In [1]: import numpy as np

In [2]: from numpy import linalg as LA

In [3]: np.set_printoptions(precision=3, suppress=True, linewidth=140)

In [4]: def rd(a):
   ...:     return np.round(a, 3) + 0
   ...: 

In [5]: m1 = np.load("arr.npy")

In [6]: print(m1)
[[ 2.705 -0.275  2.31  -0.193 -3.734]
 [ 1.33  -1.209  0.712 -0.911  2.552]
 [-0.71  -1.509  0.053  0.344 -0.14 ]
 [-3.504  0.387 -0.263  0.059  2.67 ]
 [ 1.407 -1.182 -0.821  0.244  2.368]
 [ 0.764 -0.331  2.501 -0.064  1.556]
 [-3.519  0.45  -1.911 -1.825 -0.589]
 [-0.478  0.71   0.56   0.401  1.518]
 [-3.497  1.364  0.605  0.264  4.523]
 [ 4.594 -0.602  2.508 -0.872 -0.774]
 [-2.345  0.849 -0.92  -1.258 -0.709]
 [ 2.142 -1.356 -2.721  1.648 -0.433]
 [-3.297  0.728 -0.409  0.286 -2.255]
 [ 1.516  0.377  0.873  0.965  0.149]
 [-2.372  1.521 -2.894 -0.795 -1.837]
 [ 2.449 -0.167 -2.719 -1.071  0.314]
 [-2.242 -1.547  2.761 -0.103 -1.639]
 [ 0.77  -0.005 -1.137 -0.207  0.803]
 [-1.85   0.732  0.52  -1.342  2.256]
 [ 0.213  0.946 -0.961 -0.063 -3.514]
 [-6.429 -1.283  0.966  0.346  0.343]
 [ 9.263 -1.081  0.608  0.878  0.687]
 [-9.796 -1.501 -0.166  0.119  1.383]
 [-6.975  0.548 -1.845  0.632 -1.082]]

In [7]: print(rd(LA.norm(m1[17], 1)), rd(LA.norm(m1[17], np.inf)))
2.922 1.137

In [8]: print(rd(m1[17] @ m1[18]))
0.07

In [9]: print(rd(LA.norm(m1, 1)), rd(LA.norm(m1, np.inf)))
74.167 12.965

In [10]: print(rd(LA.norm(m1, 2)))
19.763

In [11]: print(rd(LA.norm(m1, "nuc")))
45.603

In [12]: print(rd(LA.norm(m1) ** 2 / LA.norm(m1, 2) ** 2))
1.488

In [13]: print(rd(LA.norm(m1[17] - m1[18])))
3.681

In [14]: Xc = m1 - m1.mean(axis=0)

In [15]: V = LA.svd(Xc)[2][:1]

In [16]: out = Xc - Xc @ V.T @ V

In [17]: print(rd(out.std(axis=0)))
[0.181 0.953 1.582 0.797 1.951]

In [18]: print(rd((Xc @ V.T).std(axis=0)))
[3.947]

In [19]: print(rd(LA.norm(out) / LA.norm(Xc)))
0.58

In [20]: print(rd(np.cov(Xc @ V.T, rowvar=False)))
16.255

In [21]: Xc = m1 - m1.mean(axis=0)

In [22]: U, sig, vt = LA.svd(Xc, full_matrices=False)

In [23]: print(rd(sig ** 2 / (sig ** 2).sum()))
[0.664 0.167 0.108 0.04  0.021]

In [24]: print(rd(Xc.mean(axis=0)))
[0. 0. 0. 0. 0.]

In [25]: print(rd(sig))
[19.336  9.698  7.787  4.738  3.472]

In [26]: print(rd(vt[0] * np.sign(vt[0, np.abs(vt[0]).argmax()])))
[ 0.993 -0.048  0.091  0.019 -0.049]

In [27]: print(np.searchsorted(np.cumsum(sig ** 2) / (sig ** 2).sum(), 0.9) + 1)
3

In [28]: print(np.abs(U[:, 0]).argmax())
21
